In [1]: import numpy as np

In [2]: np.set_printoptions(precision=3, suppress=True, linewidth=120, sign=" ")

In [3]: def tidy(a):
   ...:     return np.round(a, 3) + 0
   ...: 

In [4]: X = np.load("x.npy")

In [5]: print(tidy(X))
[[-1.294 -0.955  1.05   0.538 -0.142]
 [ 0.409 -1.052 -0.604 -0.111 -1.533]
 [-0.681 -0.338 -1.518  0.88   0.584]
 [ 0.136 -1.187 -0.138 -1.249  0.996]
 [ 1.294 -0.676  0.456  1.168  0.544]]

In [6]: print(tidy(X @ X.T))
[[ 4.  0.  0.  0.  0.]
 [ 0.  4.  0.  0.  0.]
 [ 0.  0.  4.  0.  0.]
 [ 0.  0.  0.  4.  0.]
 [ 0.  0.  0.  0.  4.]]

In [7]: rng = np.random.default_rng(841)

In [8]: z = rng.permutation(5)

In [9]: M2 = X[:, z] * rng.choice([-1, 1], 5)

In [10]: print(tidy(M2))
[[-0.142  0.538 -0.955 -1.05  -1.294]
 [-1.533 -0.111 -1.052  0.604  0.409]
 [ 0.584  0.88  -0.338  1.518 -0.681]
 [ 0.996 -1.249 -1.187  0.138  0.136]
 [ 0.544  1.168 -0.676 -0.456  1.294]]

In [11]: left, _, VT = np.linalg.svd(X.T @ M2)

In [12]: print(z)
[ 4  3  1  2  0]

In [13]: print(tidy(left @ VT))
[[ 0.  0.  0.  0.  1.]
 [ 0.  0.  1.  0.  0.]
 [ 0.  0.  0. -1.  0.]
 [ 0.  1.  0.  0.  0.]
 [ 1.  0.  0.  0.  0.]]

In [14]: print(tidy(np.linalg.lstsq(X, M2)[0]))
[[ 0.  0.  0.  0.  1.]
 [ 0.  0.  1.  0.  0.]
 [ 0.  0.  0. -1.  0.]
 [ 0.  1.  0.  0.  0.]
 [ 1.  0.  0.  0.  0.]]

In [15]: M2 = X / np.sqrt((X ** 2).mean(axis=1, keepdims=True))

In [16]: print(np.linalg.matrix_rank(X - X.mean(axis=1, keepdims=True)))
4

In [17]: arr = np.triu(rng.random((3, 3)) < 0.8, 1).astype(int)

In [18]: arr = arr + arr.T

In [19]: print(arr)
[[ 0  1  1]
 [ 1  0  1]
 [ 1  1  0]]

In [20]: ev, vecs = np.linalg.eigh(arr)

In [21]: vec = np.array([-2, 2, -1])

In [22]: print(tidy(vecs * np.maximum(ev, 0) @ vecs.T))
[[ 0.667  0.667  0.667]
 [ 0.667  0.667  0.667]
 [ 0.667  0.667  0.667]]

In [23]: print((np.sign(vecs[:, -1].round(6)) == np.sign(vecs[0, -1].round(6))).astype(int))
[ 1  1  1]

In [24]: print(tidy(vecs * np.abs(ev) @ vecs.T))
[[ 1.333  0.333  0.333]
 [ 0.333  1.333  0.333]
 [ 0.333  0.333  1.333]]

In [25]: print(np.trace(arr @ arr @ arr) // 6)
1

In [26]: print(arr.sum(axis=0))
[ 2  2  2]

In [27]: Lm = np.diag(arr.sum(axis=1)) - arr

In [28]: print(round(np.linalg.det(Lm[1:, 1:])))
3

In [29]: print(arr @ (-1.0) ** np.arange(3))
[ 0.  2.  0.]

In [30]: print(np.sort(np.abs(np.fft.fft(arr[0]))), tidy(np.sort(np.linalg.svd(arr, compute_uv=False))))
[ 1.  1.  2.] [ 1.  1.  2.]

In [31]: data = np.loadtxt("sample5.csv", delimiter=",")

In [32]: print(data)
[[  1.  -3.   9. -27.]
 [  1.  -2.   4.  -8.]
 [  1.  -1.   1.  -1.]
 [  1.   0.   0.   0.]
 [  1.   1.   1.   1.]
 [  1.   2.   4.   8.]]

In [33]: vec = np.array([2, 5, 7, 5])

In [34]: target = data @ vec

In [35]: print(tidy(np.linalg.pinv(data) @ data))
[[ 1.  0.  0.  0.]
 [ 0.  1.  0.  0.]
 [ 0.  0.  1.  0.]
 [ 0.  0.  0.  1.]]

In [36]: target = target + 0.1 * rng.normal(size=6)

In [37]: print(tidy(target))
[-84.971 -19.988  -0.949   1.996  18.905  80.071]

In [38]: coef, *_ = np.linalg.lstsq(data, target)

In [39]: print(coef.round())
[ 2.  5.  7.  5.]

In [40]: proj = data @ np.linalg.solve(data.T @ data, data.T)

In [41]: print(np.linalg.matrix_rank(np.eye(6) - proj))
2

In [42]: print(tidy((np.eye(6) - proj) @ data))
[[ 0.  0.  0.  0.]
 [ 0.  0.  0.  0.]
 [ 0.  0.  0.  0.]
 [ 0.  0.  0.  0.]
 [ 0.  0.  0.  0.]
 [ 0.  0.  0.  0.]]

In [43]: print(tidy(proj))
[[ 0.96   0.127 -0.111 -0.032  0.087 -0.032]
 [ 0.127  0.579  0.413  0.016 -0.222  0.087]
 [-0.111  0.413  0.46   0.254  0.016 -0.032]
 [-0.032  0.016  0.254  0.46   0.413 -0.111]
 [ 0.087 -0.222  0.016  0.413  0.579  0.127]
 [-0.032  0.087 -0.032 -0.111  0.127  0.96 ]]

In [44]: print(np.trace(proj))
4.0

In [45]: th = np.radians(60)

In [46]: r_ = np.eye(4)

In [47]: r_[2, 2] = r_[0, 0] = np.cos(th)

In [48]: r_[2, 0], r_[0, 2] = -np.sin(th), np.sin(th)

In [49]: print(tidy(r_))
[[ 0.5    0.     0.866  0.   ]
 [ 0.     1.     0.     0.   ]
 [-0.866  0.     0.5    0.   ]
 [ 0.     0.     0.     1.   ]]

In [50]: M2 = data @ r_.T

In [51]: print(tidy(np.abs(M2 - data).max(axis=0)))
[ 7.294  0.     5.366  0.   ]

In [52]: print(tidy(np.linalg.svd(data, compute_uv=False)), tidy(np.linalg.svd(M2, compute_uv=False)))
[ 30.78    6.821   1.844   1.302] [ 30.78    6.821   1.844   1.302]

In [53]: print(np.allclose(data @ data.T, M2 @ M2.T))
True

In [54]: M2 = np.array([[1, 1], [1, -1]])

In [55]: J = np.kron(M2, np.kron(M2, M2))[rng.permutation(8)][:7]

In [56]: print(J)
[[ 1 -1 -1  1  1 -1 -1  1]
 [ 1  1  1  1  1  1  1  1]
 [ 1 -1  1 -1 -1  1 -1  1]
 [ 1  1 -1 -1 -1 -1  1  1]
 [ 1  1 -1 -1  1  1 -1 -1]
 [ 1 -1  1 -1  1 -1  1 -1]
 [ 1 -1 -1  1 -1  1  1 -1]]

In [57]: q, vecs = np.linalg.qr(arr[:, :1])[0], np.linalg.qr(arr[:, 1:])[0]

In [58]: sv = np.linalg.svd(q.T @ vecs, compute_uv=False)

In [59]: print(tidy(sv))
[ 0.577]

In [60]: print(tidy(np.degrees(np.arccos(sv.clip(0, 1)))))
[ 54.736]

In [61]: M = np.array([[0.3, -0.7, -0.4, -1.2, -0.4, -0.2, -0.2, 0.6, -0.6],
    ...:     [-1.5, 0.0, -0.7, 2.4, 0.7, -1.2, 1.2, 0.1, 0.2],
    ...:     [0.0, 0.0, 1.7, -1.0, 0.8, 0.5, -1.9, -1.6, -0.5],
    ...:     [-0.5, -0.6, -0.1, -1.2, -0.6, -0.9, 1.4, 0.2, 2.0],
    ...:     [-0.1, -0.2, -1.1, -0.6, 0.5, 0.6, 1.0, 1.0, -0.4],
    ...:     [-0.2, -1.3, 0.5, 1.5, -1.2, -2.4, 1.4, 0.9, 0.8]])

In [62]: M[5] = M[2] + 0.02 * rng.normal(size=9)

In [63]: print(tidy(M))
[[ 0.3   -0.7   -0.4   -1.2   -0.4   -0.2   -0.2    0.6   -0.6  ]
 [-1.5    0.    -0.7    2.4    0.7   -1.2    1.2    0.1    0.2  ]
 [ 0.     0.     1.7   -1.     0.8    0.5   -1.9   -1.6   -0.5  ]
 [-0.5   -0.6   -0.1   -1.2   -0.6   -0.9    1.4    0.2    2.   ]
 [-0.1   -0.2   -1.1   -0.6    0.5    0.6    1.     1.    -0.4  ]
 [ 0.009 -0.022  1.713 -0.995  0.777  0.484 -1.877 -1.616 -0.476]]

In [64]: left, sv, VT = np.linalg.svd(M)

In [65]: print(np.argmax(sv[:-1] / (sv[1:] + 1e-6)) + 1)
5

In [66]: M2 = left[:, :5] @ np.diag(sv[:5]) @ VT[:5]

In [67]: print(tidy(np.linalg.norm(M - M2, 2)), tidy(sv[5]))
0.022 0.022

In [68]: print(np.linalg.matrix_rank(M2))
5

In [69]: print(tidy(M.sum(axis=1)))
[-2.8    1.2   -2.    -0.3    0.7   -2.003]

In [70]: print(tidy(M.mean(axis=0)))
[-0.298 -0.254  0.185 -0.432  0.296 -0.119 -0.063 -0.219  0.037]

In [71]: print(np.linalg.matrix_rank(M))
6

In [72]: print(np.count_nonzero(M))
51

In [73]: print(tidy(M.sum(axis=0)))
[-1.791 -1.522  1.113 -2.595  1.777 -0.716 -0.377 -1.316  0.224]

In [74]: M2 = X / np.linalg.norm(X, axis=1, keepdims=True)

In [75]: G = M2 @ M2.T

In [76]: print((np.abs(G) > 0.9).astype(int))
[[ 1  0  0  0  0]
 [ 0  1  0  0  0]
 [ 0  0  1  0  0]
 [ 0  0  0  1  0]
 [ 0  0  0  0  1]]

In [77]: print((G - 2 * np.eye(5)).round(6).argmax(axis=1))
[ 1  0  0  0  0]

In [78]: print(np.degrees(np.arccos(np.clip(G[3, 4], -1, 1))))
90.0

In [79]: K = np.load("a.npy")

In [80]: print(K)
[[ 1  0  0  0  0  0  0  0]
 [ 2  1  0  0  0  0  0  0]
 [ 1  3  1  0  0  0  0  0]
 [ 2  3  3  1  0  0  0  0]
 [ 3  2  3  0  1  0  0  0]
 [ 0  2  2  2  1  1  0  0]
 [ 2  0  1  3  3  3  1  0]
 [ 0  3  1  1  0  0  1  1]]

In [81]: M2 = np.linalg.inv(K)

In [82]: print(tidy(M2))
[[  1.   0.   0.   0.   0.   0.   0.   0.]
 [ -2.   1.   0.   0.   0.   0.   0.   0.]
 [  5.  -3.   1.   0.   0.   0.   0.   0.]
 [-11.   6.  -3.   1.   0.   0.   0.   0.]
 [-14.   7.  -3.   0.   1.   0.   0.   0.]
 [ 30. -15.   7.  -2.  -1.   1.   0.   0.]
 [-22.   9.  -4.   3.   0.  -3.   1.   0.]
 [ 34. -15.   6.  -4.   0.   3.  -1.   1.]]

In [83]: print(tidy(np.linalg.det(K) * np.linalg.det(M2)))
1.0

In [84]: print(np.allclose(M2, K.T))
False

In [85]: print(tidy(np.linalg.inv(M2)))
[[ 1.  0.  0.  0.  0.  0.  0.  0.]
 [ 2.  1.  0.  0.  0.  0.  0.  0.]
 [ 1.  3.  1.  0.  0.  0.  0.  0.]
 [ 2.  3.  3.  1.  0.  0.  0.  0.]
 [ 3.  2.  3.  0.  1.  0.  0.  0.]
 [ 0.  2.  2.  2.  1.  1.  0.  0.]
 [ 2.  0.  1.  3.  3.  3.  1.  0.]
 [ 0.  3.  1.  1.  0.  0.  1.  1.]]

In [86]: print((np.abs(M2) > 1e-9).astype(int))
[[ 1  0  0  0  0  0  0  0]
 [ 1  1  0  0  0  0  0  0]
 [ 1  1  1  0  0  0  0  0]
 [ 1  1  1  1  0  0  0  0]
 [ 1  1  1  0  1  0  0  0]
 [ 1  1  1  1  1  1  0  0]
 [ 1  1  1  1  0  1  1  0]
 [ 1  1  1  1  0  1  1  1]]

In [87]: M2 = K / np.linalg.norm(K, axis=1, keepdims=True)

In [88]: G = M2 @ M2.T

In [89]: print((G - 2 * np.eye(8)).round(6).argmax(axis=1))
[ 1  0  3  4  3  3  5  2]

In [90]: print((np.abs(G) > 0.9).astype(int))
[[ 1  0  0  0  0  0  0  0]
 [ 0  1  0  0  0  0  0  0]
 [ 0  0  1  0  0  0  0  0]
 [ 0  0  0  1  1  0  0  0]
 [ 0  0  0  1  1  0  0  0]
 [ 0  0  0  0  0  1  0  0]
 [ 0  0  0  0  0  0  1  0]
 [ 0  0  0  0  0  0  0  1]]

In [91]: print(tidy(G[4]))
[ 0.626  0.746  0.754  0.913  1.     0.613  0.436  0.52 ]

In [92]: print(np.argwhere(np.triu(np.abs(G) > 0.95, 1)))
[]

In [93]: print(tidy(np.linalg.norm(M2, axis=1)))
[ 1.  1.  1.  1.  1.  1.  1.  1.]

In [94]: vec = np.array([-4, 3, -5, -2, -1, -4, -5, -1])

In [95]: print(np.sign((K @ vec).round(6)))
[-1 -1  0 -1 -1 -1 -1 -1]

In [96]: print(K * vec)
[[ -4   0   0   0   0   0   0   0]
 [ -8   3   0   0   0   0   0   0]
 [ -4   9  -5   0   0   0   0   0]
 [ -8   9 -15  -2   0   0   0   0]
 [-12   6 -15   0  -1   0   0   0]
 [  0   6 -10  -4  -1  -4   0   0]
 [ -8   0  -5  -6  -3 -12  -5   0]
 [  0   9  -5  -2   0   0  -5  -1]]

In [97]: print((K * vec).sum(axis=1))
[ -4  -5   0 -16 -22 -13 -39  -4]

In [98]: print(K @ vec)
[ -4  -5   0 -16 -22 -13 -39  -4]

In [99]: m1 = np.load("run6.npy")

In [100]: print(m1)
[[ 7  8  7  8]
 [ 2  9  2  9]
 [ 7  8  7  8]
 [ 2  9  2  9]]

In [101]: z = rng.permutation(4)

In [102]: print(z)
[ 2  0  3  1]

In [103]: M2 = m1[z][:, z]

In [104]: print(np.allclose(M2, m1))
False

In [105]: print(tidy(np.linalg.det(M2)), tidy(np.linalg.det(m1[z])))
0.0 0.0

In [106]: print(M2)
[[ 7  7  8  8]
 [ 7  7  8  8]
 [ 2  2  9  9]
 [ 2  2  9  9]]

In [107]: E = np.load("layer9.npy")

In [108]: print(E)
[[ 0.61 -0.83  0.66 -0.85  0.61]
 [-1.31  1.03 -0.86  1.7  -0.46]
 [ 0.39  0.39 -0.26 -0.39 -0.65]
 [ 0.72 -0.36  0.32 -0.9   0.02]
 [-1.91  0.97 -0.86  2.39 -0.07]
 [ 1.04 -0.22  0.24 -1.25 -0.31]]

In [109]: left, sv, VT = np.linalg.svd(M, full_matrices=False)

In [110]: print(tidy(np.abs(VT[0])))
[ 0.148  0.028  0.472  0.34   0.124  0.221  0.61   0.403  0.202]

In [111]: print(np.abs(left[:, 0]).round(6).argmax())
2

In [112]: print(tidy(sv))
[ 5.445  3.346  2.63   1.447  1.071  0.022]

In [113]: print(tidy(np.sqrt((sv ** 2).sum())), tidy(np.linalg.norm(M)))
7.142 7.142

In [114]: print(tidy(left.T @ left))
[[ 1.  0.  0.  0.  0.  0.]
 [ 0.  1.  0.  0.  0.  0.]
 [ 0.  0.  1.  0.  0.  0.]
 [ 0.  0.  0.  1.  0.  0.]
 [ 0.  0.  0.  0.  1.  0.]
 [ 0.  0.  0.  0.  0.  1.]]

In [115]: print(np.allclose(left * sv @ VT, M))
True

In [116]: print(tidy(VT @ VT.T))
[[ 1.  0.  0.  0.  0.  0.]
 [ 0.  1.  0.  0.  0.  0.]
 [ 0.  0.  1.  0.  0.  0.]
 [ 0.  0.  0.  1.  0.  0.]
 [ 0.  0.  0.  0.  1.  0.]
 [ 0.  0.  0.  0.  0.  1.]]
